$ python3 -q
>>> import numpy as np
>>> np.set_printoptions(precision=2, suppress=True, linewidth=140)
>>> X = np.array([[0, 0, 0], [0, 0, 0], [0, 0, 1]])
>>> X
array([[0, 0, 0],
       [0, 0, 0],
       [0, 0, 1]])
>>> np.linalg.matrix_power(X - np.diag(np.diag(X)), 3)
array([[0, 0, 0],
       [0, 0, 0],
       [0, 0, 0]])
>>> np.sort(np.linalg.eigvals(X))
array([0., 0., 1.])
>>> try:
...     np.linalg.inv(X)
... except np.linalg.LinAlgError as e:
...     print(e)
... 
Singular matrix
>>> np.prod(np.diag(X)), round(np.linalg.det(X), 2)
(np.int64(0), np.float64(0.0))
>>> rng = np.random.default_rng(18)
>>> labels = rng.permutation(3)
>>> labels
array([0, 2, 1])
>>> Y = X[labels][:, labels]
>>> np.diag(Y)
array([0, 1, 0])
>>> U, s, Vt = np.linalg.svd(X)
>>> vecs = Vt[:(s > 1e-8).sum()]
>>> vec = X[1] + -3 * X[0] + rng.integers(2) * np.eye(3)[0]
>>> vec
array([0., 0., 0.])
>>> np.diag(vecs.T @ vecs)
array([0., 0., 1.])
>>> np.linalg.matrix_rank(np.vstack([X, vec]))
np.int64(1)
>>> hat = np.triu(np.array([[9, 3, 8], [6, 3, 2], [2, 4, 8]]), 1) + np.eye(3)
>>> Y = hat @ X @ np.linalg.inv(hat)
>>> np.linalg.matrix_rank(Y)
np.int64(1)
>>> M = np.array([[3, 2, 2], [0, -1, -2], [3, 0, 3], [-3, -3, -3]])
>>> M[0] = M[2]
>>> M
array([[ 3,  0,  3],
       [ 0, -1, -2],
       [ 3,  0,  3],
       [-3, -3, -3]])
>>> cov = M.T @ M
>>> (M @ M.T).shape
(4, 4)
>>> hat = M @ np.linalg.solve(M.T @ M, M.T)
>>> np.round((np.eye(4) - hat) @ M, 2) + 0
array([[0., 0., 0.],
       [0., 0., 0.],
       [0., 0., 0.],
       [0., 0., 0.]])
>>> hat.round(2) + 0
array([[0.5, 0. , 0.5, 0. ],
       [0. , 1. , 0. , 0. ],
       [0.5, 0. , 0.5, 0. ],
       [0. , 0. , 0. , 1. ]])
>>> hat @ M[:, 2]
array([ 3., -2.,  3., -3.])
>>> np.diag(hat)
array([0.5, 1. , 0.5, 1. ])
>>> U, s, Vt = np.linalg.svd(M, full_matrices=False)
>>> np.abs(U[:, 0]).round(6).argmax()
np.int64(3)
>>> np.round(U.T @ M @ Vt.T, 2) + 0
array([[7.75, 0.  , 0.  ],
       [0.  , 2.48, 0.  ],
       [0.  , 0.  , 1.32]])
>>> s
array([7.75, 2.48, 1.32])
>>> np.round(np.sqrt((s ** 2).sum()), 2), np.round(np.linalg.norm(M), 2)
(np.float64(8.25), np.float64(8.25))
>>> np.allclose(U * s @ Vt, M)
True
>>> mat = np.load("run2.npy")
>>> mat
array([[-2., -3.,  0.],
       [-3., -2.,  0.],
       [ 0.,  0., -2.]])
>>> np.unravel_index(np.abs(M).argmax(), M.shape)
(np.int64(0), np.int64(0))
>>> np.linalg.svd(M, compute_uv=False)
array([7.75, 2.48, 1.32])
>>> np.diff(M, axis=0)
array([[-3, -1, -5],
       [ 3,  1,  5],
       [-6, -3, -6]])
>>> np.abs(M).max()
np.int64(3)
>>> M.sum(axis=0)
array([ 3, -4,  1])
>>> M.mean(axis=0)
array([ 0.75, -1.  ,  0.25])
>>> np.round(np.linalg.norm(M), 2)
np.float64(8.25)
>>> evals, vecs = np.linalg.eig(mat)
>>> np.round(mat @ vecs[:, 0] - evals[0] * vecs[:, 0], 2) + 0
array([0., 0., 0.])
>>> np.sort(np.linalg.eigvals(mat.T))
array([-5., -2.,  1.])
>>> E = np.load("x.npy")
>>> E
array([[0.5, 0. , 0.5],
       [0. , 1. , 0. ],
       [0. , 0. , 1. ]])
>>> W1 = np.array([[3, 1, 5], [-8, -9, -5], [5, -5, 6]])
>>> b = np.array([4, 4, 4])
>>> hid = np.maximum(E @ W1 + b, 0)
>>> hid
array([[ 8. ,  2. ,  9.5],
       [ 0. ,  0. ,  0. ],
       [ 9. ,  0. , 10. ]])
>>> np.linalg.matrix_rank(hid)
np.int64(2)
>>> C = np.array([[8, 8, 1], [8, 6, 6], [3, 3, 5]])
>>> W1 @ C
array([[  47,   45,   34],
       [-151, -133,  -87],
       [  18,   28,    5]])
>>> (hid @ C).round(6).argmax(axis=1)
array([0, 0, 0])
>>> hat = np.triu(np.array([[2, 2, -3], [3, 3, 0], [1, -2, -2]]), 1) + np.eye(3)
>>> Y = hat @ E @ np.linalg.inv(hat)
>>> Y
array([[ 0.5,  1. , -1. ],
       [ 0. ,  1. ,  0. ],
       [ 0. ,  0. ,  1. ]])
>>> hat @ E - E @ hat
array([[ 0. ,  1. , -1.5],
       [ 0. ,  0. ,  0. ],
       [ 0. ,  0. ,  0. ]])
>>> round(float(np.linalg.det(Y)), 2)
0.5
>>> np.poly(Y)
array([ 1. , -2.5,  2. , -0.5])
>>> data = np.loadtxt("dump.csv", delimiter=",")
>>> data
array([[ 1.1,  1.1,  0. , -1.6],
       [ 0.3,  0.8,  0.7, -0.2],
       [ 1.1,  0.4,  0.5, -0.8],
       [ 1.9,  0.5, -0.3,  0.2]])
>>> Y = np.linalg.inv(data)
>>> np.allclose(Y, data.T)
False
>>> np.round(data @ Y, 2) + 0
array([[1., 0., 0., 0.],
       [0., 1., 0., 0.],
       [0., 0., 1., 0.],
       [0., 0., 0., 1.]])
>>> arr = np.array([[0.0, -3.0, 3.0, -2.0],
...     [-3.0, 0.0, 0.0, 0.0],
...     [3.0, 0.0, 0.0, 0.0],
...     [-2.0, 0.0, 0.0, 0.0]])
>>> W1 = np.array([[-3, 0], [1, -3], [1, 0], [-2, 1]])
>>> b = np.array([-2, 0])
>>> hid = np.maximum(arr @ W1 + b, 0)
>>> (hid > 0).astype(int)
array([[1, 1],
       [1, 0],
       [0, 0],
       [1, 0]])
>>> np.linalg.matrix_rank(hid)
np.int64(2)
>>> hid
array([[2., 7.],
       [7., 0.],
       [0., 0.],
       [4., 0.]])
>>> C = np.array([[1, 1, 1], [1, 1, 1]])
>>> hid @ C
array([[9., 9., 9.],
       [7., 7., 7.],
       [0., 0., 0.],
       [4., 4., 4.]])
>>> [round(float(np.linalg.det(arr[:i, :i])), 2) + 0 for i in range(1, 5)]
[0.0, -9.0, 0.0, 0.0]
>>> evals, vecs = np.linalg.eigh(arr)
>>> vec = np.array([2, 2, 0, -3])
>>> vec @ arr @ vec
np.float64(0.0)
>>> np.linalg.eigvalsh(arr[1:, 1:])
array([0., 0., 0.])
>>> vec @ arr @ vec / (vec @ vec), round(evals[0], 2), np.round(evals[-1], 2)
(np.float64(0.0), np.float64(-4.69), np.float64(4.69))
>>> (np.sign(vecs[:, -1].round(6)) == np.sign(vecs[0, -1].round(6))).astype(int)
array([1, 0, 1, 0])
>>> np.abs(arr).sum(axis=1).max(), np.round(np.abs(evals).max(), 2)
(np.float64(8.0), np.float64(4.69))
>>> np.round(vecs * np.abs(evals) @ vecs.T, 2) + 0
array([[ 4.69,  0.  ,  0.  ,  0.  ],
       [ 0.  ,  1.92, -1.92,  1.28],
       [ 0.  , -1.92,  1.92, -1.28],
       [ 0.  ,  1.28, -1.28,  0.85]])
>>> assert arr == arr.T
Traceback (most recent call last):
  File "<python-input-89>", line 1, in <module>
    assert arr == arr.T
           ^^^^^^^^^^^^
ValueError: The truth value of an array with more than one element is ambiguous. Use a.any() or a.all()
>>> (arr + arr.T) / 2
array([[ 0., -3.,  3., -2.],
       [-3.,  0.,  0.,  0.],
       [ 3.,  0.,  0.,  0.],
       [-2.,  0.,  0.,  0.]])
>>> np.round(np.linalg.det(arr), 2)
np.float64(0.0)
>>> round(float(np.abs(np.linalg.eigvals(arr)).max()), 2)
4.69
>>> np.linalg.matrix_power(arr, 3)
array([[  0., -66.,  66., -44.],
       [-66.,   0.,   0.,   0.],
       [ 66.,   0.,   0.,   0.],
       [-44.,   0.,   0.,   0.]])
>>> np.trace(arr)
np.float64(0.0)
>>> np.allclose(arr, arr.T)
True
>>> F = np.load("m.npy")
>>> F
array([[1.  , 0.  , 0.  ],
       [0.2 , 0.4 , 0.4 ],
       [0.38, 0.25, 0.38]])
>>> labels = rng.permutation(3)
>>> Y = F[:, labels] * rng.choice([-1, 1], 3)
>>> Y
array([[0.  , 0.  , 1.  ],
       [0.4 , 0.4 , 0.2 ],
       [0.38, 0.25, 0.38]])
>>> U, _, Vt = np.linalg.svd(F.T @ Y)
>>> np.round(np.linalg.lstsq(F, Y)[0], 2) + 0
array([[0., 0., 1.],
       [0., 1., 0.],
       [1., 0., 0.]])
>>> labels
array([2, 1, 0])
>>> W0 = np.load("a.npy")
>>> W0
array([[-6, -3,  0,  0],
       [-3,  0,  0,  0],
       [-4, -2,  0,  0],
       [-2,  0,  0,  0]])
>>> th = np.radians(60)
>>> Rm = np.eye(4)
>>> Rm[2, 2] = Rm[1, 1] = np.cos(th)
>>> Rm[2, 1], Rm[1, 2] = -np.sin(th), np.sin(th)
>>> Rm
array([[ 1.  ,  0.  ,  0.  ,  0.  ],
       [ 0.  ,  0.5 ,  0.87,  0.  ],
       [ 0.  , -0.87,  0.5 ,  0.  ],
       [ 0.  ,  0.  ,  0.  ,  1.  ]])
>>> Y = W0 @ Rm.T
>>> np.round(np.linalg.det(Rm), 2), np.trace(Rm)
(np.float64(1.0), np.float64(3.0))
>>> U, s, Vt = np.linalg.svd(W0)
>>> vecs = Vt[:(s > 1e-8).sum()]
>>> vec = W0[2] + -3 * W0[3] + rng.integers(2) * np.eye(4)[0]
>>> vec
array([ 3., -2.,  0.,  0.])
>>> np.diag(vecs.T @ vecs)
array([1., 1., 0., 0.])
>>> np.allclose(vecs.T @ vecs @ vec, vec)
True
>>> np.linalg.matrix_rank(np.vstack([W0, vec]))
np.int64(2)
>>> Y = W0[0, 0] * W0[1:] - np.outer(W0[1:, 0], W0[0])
>>> Y
array([[ 0, -9,  0,  0],
       [ 0,  0,  0,  0],
       [ 0, -6,  0,  0]])
>>> np.linalg.matrix_rank(Y), np.linalg.matrix_rank(W0)
(np.int64(1), np.int64(2))
>>> W0[:, 0] / W0[0, 0]
array([1.  , 0.5 , 0.67, 0.33])
